>>> import numpy as np
>>> from numpy import linalg as LA
>>> np.set_printoptions(suppress=True, linewidth=120)
>>> K = np.loadtxt("a.csv", delimiter=",")
>>> K
array([[ -6.007,   1.739, -21.796],
       [ -5.342,   1.388, -13.359],
       [ -4.557,   1.145,  -9.063],
       [ -3.285,   0.827,  -4.985],
       [ -2.162,   0.567,  -2.709],
       [ -1.454,   0.4  ,  -1.645],
       [ -0.977,   0.281,  -1.043],
       [  0.268,  -0.096,   0.271],
       [  0.588,  -0.238,   0.629],
       [  0.396,  -0.885,   2.474],
       [ -0.448,  -1.099,   3.539],
       [ -0.463,  -1.102,   3.556],
       [ -1.517,  -1.278,   4.739],
       [ -3.017,  -1.462,   6.364],
       [ -6.166,  -1.745,   9.769]])
>>> x = np.array([-4, 4, 4])
>>> h1 = np.maximum(K @ x, 0)
>>> np.flatnonzero(h1 > 1e-9)
array([ 4,  5,  6,  9, 10, 11, 12, 13, 14])
>>> np.round(K.T @ h1, 3)
array([-486.672, -199.96 ,  942.128])
>>> np.round(np.maximum(K @ (3 * x), 0), 3)
array([  0.   ,   0.   ,   0.   ,   0.   ,   0.24 ,   2.508,   2.58 ,   0.   ,   0.   ,  14.316,  34.656,  35.004,
        59.736,  95.028, 170.28 ])
>>> z = K[:, 2] > np.median(K[:, 2])
>>> r0 = K[z].mean(axis=0) - K[~z].mean(axis=0)
>>> r0.round(3)
array([ 1.421, -1.897, 11.23 ])
>>> ((K - K.mean(axis=0)) @ r0 > 0).astype(int)
array([0, 0, 0, 0, 0, 0, 1, 1, 1, 1, 1, 1, 1, 1, 1])
>>> Xs = K - K.mean(axis=0)
>>> Uu, sigma, VT = LA.svd(Xs, full_matrices=False)
>>> np.round((sigma ** 2).sum() ** 2 / (sigma ** 4).sum(), 3)
np.float64(1.125)
>>> (np.sign(Uu[:, 0]) == np.sign(Uu[0, 0])).astype(int)
array([1, 1, 1, 1, 1, 1, 0, 0, 0, 0, 0, 0, 0, 0, 0])
>>> sigma.round(3)
array([30.978,  7.616,  1.459])
>>> np.abs(VT[0]).argmax()
np.int64(2)
>>> C = K[[2, 5]].astype(float)
>>> for _ in range(5):
...     z = LA.norm(K[:, None] - C, axis=-1).argmin(axis=1)
...     C = np.array([K[z == j].mean(axis=0) for j in range(2)])
... 
>>> z
array([0, 0, 0, 1, 1, 1, 1, 1, 1, 1, 1, 1, 1, 1, 1])
>>> C.round(3)
array([[ -5.302,   1.424, -14.739],
       [ -1.52 ,  -0.486,   1.747]])
>>> np.abs(C[1] - C[0]).argmax()
np.int64(2)
>>> x = np.array([2, 0, 2])
>>> h1 = np.maximum(C @ x, 0)
>>> h1.round(3)
array([0.   , 0.454])
>>> np.flatnonzero(h1 > 1e-9)
array([1])
>>> np.round(C.T @ h1, 3)
array([-0.689, -0.22 ,  0.792])
>>> np.round(np.maximum(C @ (3 * x), 0), 3)
array([0.   , 1.361])
>>> M = np.array([[1, 2, 0, 0, 0, 0],
...     [0, 2, 0, 0, 0, 0],
...     [2, 1, 0, 0, 0, 0],
...     [0, 0, 1, 2, 0, 0],
...     [0, 0, 0, 2, 0, 0],
...     [0, 0, 2, 1, 0, 0],
...     [0, 0, 0, 0, 1, 2],
...     [0, 0, 0, 0, 0, 2],
...     [0, 0, 0, 0, 2, 1]])
>>> A2 = np.c_[M[:, :4] @ np.array([[-2, -2, 3, 2], [2, 1, -3, 2], [-3, 0, 0, 2], [0, 3, 3, 0]]), np.array([0, 5, 2, 2, 7, 3, 4, 4, 7])]
>>> A2
array([[ 2,  0, -3,  6,  0],
       [ 4,  2, -6,  4,  5],
       [-2, -3,  3,  6,  2],
       [-3,  6,  6,  2,  2],
       [ 0,  6,  6,  0,  7],
       [-6,  3,  3,  4,  3],
       [ 0,  0,  0,  0,  4],
       [ 0,  0,  0,  0,  4],
       [ 0,  0,  0,  0,  7]])
>>> LA.matrix_rank(A2)
np.int64(5)
>>> np.round(LA.norm(LA.qr(M)[0].T @ A2, axis=0) ** 2 / ((A2 ** 2).sum(axis=0) + 1e-12), 3)
array([1.   , 1.   , 1.   , 1.   , 0.835])
>>> LA.matrix_rank(np.c_[M, A2])
np.int64(7)
